$ ipython --no-banner

In [1]: import numpy as np

In [2]: np.set_printoptions(suppress=True, linewidth=140)

In [3]: K = np.vander(np.arange(4) - 1, 4, increasing=True)

In [4]: print(K)
[[ 1 -1  1 -1]
 [ 1  0  0  0]
 [ 1  1  1  1]
 [ 1  2  4  8]]

In [5]: W = np.array([[3, 6], [7, 0], [0, 8], [0, 2]])

In [6]: beta = np.array([1, 3])

In [7]: act = np.maximum(K @ W + beta, 0)

In [8]: print(np.round((act > 0).mean(axis=0), 1))
[0.8 1. ]

In [9]: print(np.linalg.matrix_rank(act))
2

In [10]: print((act > 0).astype(int))
[[0 1]
 [1 1]
 [1 1]
 [1 1]]

In [11]: Z = np.array([[0, -2, 7], [-6, 8, 7]])

In [12]: print((act @ Z).round(6).argmax(axis=1))
[1 2 2 2]

In [13]: B = K / np.linalg.norm(K, axis=1, keepdims=True)

In [14]: C2 = B @ B.T

In [15]: print(round(np.degrees(np.arccos(np.clip(C2[2, 3], -1, 1))), 1))
35.6

In [16]: print(np.round(np.linalg.norm(B, axis=1), 1))
[1. 1. 1. 1.]

In [17]: print(np.argwhere(np.triu(np.abs(C2) > 0.95, 1)))
[]

In [18]: print(C2[2].round(1))
[0.  0.5 1.  0.8]

In [19]: E = np.load("test16.npy")

In [20]: print(E.round(1) + 0)
[[ 17.6  -0.2   0.    8.6   4.2]
 [ -5.4  11.4   0.9   9.2  12.5]
 [-17.1   8.5   0.7   0.2   6. ]
 [ 18.9  -4.9  -0.4   4.3  -1.2]
 [-17.8   7.7   0.6  -0.9   4.8]
 [ 18.1  -1.1  -0.1   7.9   3.1]
 [ 18.7  -5.6  -0.4   3.5  -2.1]
 [-10.6  11.2   0.9   6.4  11. ]
 [ 13.3 -10.6  -0.8  -4.4  -9.5]
 [ 17.3  -8.2  -0.6   0.2  -5.6]
 [-17.5   8.    0.6  -0.4   5.3]
 [-15.4  -2.5  -0.2 -10.3  -6.9]
 [-16.2  -1.7  -0.1  -9.9  -6.1]]

In [21]: # null space of dimension 3

In [22]: U, sv, Vt = np.linalg.svd(E)

In [23]: V = Vt[:(sv > 1e-8).sum()]

In [24]: rng = np.random.default_rng(601)

In [25]: x = E[9] + 5 * E[10] + rng.integers(2) * np.eye(5)[3]

In [26]: print(x.round(1))
[-70.2  31.9   2.5  -2.   21.1]

In [27]: print(np.round(V.T @ V, 1) + 0)
[[ 0.9 -0.2  0.   0.2  0. ]
 [-0.2  0.3  0.   0.2  0.3]
 [ 0.   0.   0.   0.   0. ]
 [ 0.2  0.2  0.   0.4  0.3]
 [ 0.   0.3  0.   0.3  0.4]]

In [28]: print(np.allclose(V.T @ V @ x, x))
True

In [29]: print(np.linalg.matrix_rank(np.vstack([E, x])))
2

In [30]: print(np.linalg.cond(E) > 100)
True

In [31]: D = np.linalg.norm(E[:, None] - E[None], axis=-1)

In [32]: print(D.mean(axis=1).argmax())
11

In [33]: print((D + 1e9 * np.eye(13)).round(6).argmin(axis=1))
[ 5  7 10  6 10  0  3  1  9  6  4 12 11]

In [34]: print(np.flatnonzero(D[6] < D.mean() / 2))
[0 3 5 6 9]

In [35]: print(D[6].round(1))
[ 9.8 33.5 39.5  1.4 39.8  8.2  0.  36.4 13.1  5.7 39.7 37.3 37.8]

In [36]: print(np.unravel_index(D.round(6).argmax(), D.shape))
(np.int64(9), np.int64(10))

In [37]: print(D.shape)
(13, 13)

In [38]: print(D[6].round(6).argsort(kind="stable")[:4])
[6 3 9 5]

In [39]: C2 = E.T @ E

In [40]: print(np.round(np.linalg.eigvalsh(C2)[::-1], 1) + 0)
[3897.7 1302.3    0.     0.     0. ]

In [41]: print(C2.round(1))
[[ 3377.9 -1040.1   -80.    608.8  -415.7]
 [-1040.1   697.3    53.6   204.    584.7]
 [  -80.     53.6     4.1    15.7    45. ]
 [  608.8   204.     15.7   516.2   399.4]
 [ -415.7   584.7    45.    399.4   604.5]]

In [42]: print(np.round(np.linalg.svd(E, compute_uv=False) ** 2, 1) + 0)
[3897.7 1302.3    0.     0.     0. ]

In [43]: print(round(np.trace(C2), 1), (E ** 2).sum())
5200.0 5200.0

In [44]: arr = np.load("sample6.npy")

In [45]: print(arr.round(1))
[[-38.3 -17.5 -27.   28.9]
 [-37.4 -16.9 -26.3  28.2]
 [-26.2  -9.9 -17.6  19. ]
 [-21.9  -7.5 -14.4  15.6]
 [ -2.    0.2  -1.6   0.9]
 [ -1.5   0.2  -1.3   0.6]
 [ -0.9   0.2  -0.9   0.3]
 [ -0.1   0.9   2.    0.1]
 [ -0.2   3.2   4.9  -0.1]
 [ -0.2   4.1   5.9  -0.3]
 [ -0.2   5.2   7.   -0.5]
 [  0.4   9.7  11.9  -1.8]
 [  1.6  16.1  18.3  -4. ]
 [  2.8  20.8  23.1  -5.9]
 [  5.3  29.7  31.9  -9.6]]

In [46]: # rows and columns are dependent

In [47]: print(round(np.trace(np.linalg.pinv(arr) @ arr), 1))
3.0

In [48]: print(np.round(arr @ np.linalg.pinv(arr) @ arr, 1))
[[-38.3 -17.5 -27.   28.9]
 [-37.4 -16.9 -26.3  28.2]
 [-26.2  -9.9 -17.6  19. ]
 [-21.9  -7.5 -14.4  15.6]
 [ -2.    0.2  -1.6   0.9]
 [ -1.5   0.2  -1.3   0.6]
 [ -0.9   0.2  -0.9   0.3]
 [ -0.1   0.9   2.    0.1]
 [ -0.2   3.2   4.9  -0.1]
 [ -0.2   4.1   5.9  -0.3]
 [ -0.2   5.2   7.   -0.5]
 [  0.4   9.7  11.9  -1.8]
 [  1.6  16.1  18.3  -4. ]
 [  2.8  20.8  23.1  -5.9]
 [  5.3  29.7  31.9  -9.6]]

In [49]: try:
    ...:     np.linalg.inv(arr)
    ...: except np.linalg.LinAlgError as e:
    ...:     print(repr(e))
    ...: 
LinAlgError('Last 2 dimensions of the array must be square')

In [50]: x = np.array([1, 2, 1, 2])

In [51]: h1 = np.maximum(arr @ x, 0)

In [52]: print(np.round(np.maximum(arr @ x, 0) - np.maximum(-arr @ x, 0), 1))
[-42.4 -41.2 -25.5 -20.   -1.2  -1.   -0.8   4.1  10.9  13.4  16.1  28.1  44.   55.8  77.5]

In [53]: print(np.round(np.maximum(arr @ (3 * x), 0), 1))
[  0.    0.    0.    0.    0.    0.    0.   12.2  32.6  40.1  48.4  84.2 131.9 167.5 232.5]

In [54]: B = arr + rng.integers(-2, 3, (15, 3)) @ rng.integers(-2, 3, (3, 4))

In [55]: print(B.round(1))
[[-32.3 -15.5 -27.   24.9]
 [-35.4 -16.9 -27.3  24.2]
 [-34.2  -3.9 -20.6  19. ]
 [-19.9 -11.5 -13.4  15.6]
 [ -4.   -1.8  -3.6  -3.1]
 [ -7.5  -1.8  -1.3   4.6]
 [  3.1   0.2  -2.9  -7.7]
 [  3.9   0.9   4.    2.1]
 [ -4.2   9.2   1.9  -3.1]
 [  1.8   8.1   6.9   1.7]
 [ -4.2   7.2   6.    0.5]
 [  0.4   9.7   7.9 -11.8]
 [ -2.4  18.1  17.3  -3. ]
 [  8.8  22.8  23.1  -9.9]
 [  7.3  27.7  35.9  -1.6]]

In [56]: print(np.round(np.linalg.svd(B - arr, compute_uv=False), 1) + 0)
[19.8 17.5 10.   0. ]

In [57]: print(np.round(B - arr, 1))
[[  6.   2.   0.  -4.]
 [  2.   0.  -1.  -4.]
 [ -8.   6.  -3.   0.]
 [  2.  -4.   1.   0.]
 [ -2.  -2.  -2.  -4.]
 [ -6.  -2.   0.   4.]
 [  4.   0.  -2.  -8.]
 [  4.   0.   2.   2.]
 [ -4.   6.  -3.  -3.]
 [  2.   4.   1.   2.]
 [ -4.   2.  -1.   1.]
 [  0.   0.  -4. -10.]
 [ -4.   2.  -1.   1.]
 [  6.   2.   0.  -4.]
 [  2.  -2.   4.   8.]]

In [58]: print(np.round(np.abs(B - arr).sum(axis=1), 1))
[12.  7. 17.  7. 10. 12. 14.  8. 16.  9.  8. 14.  8. 12. 16.]
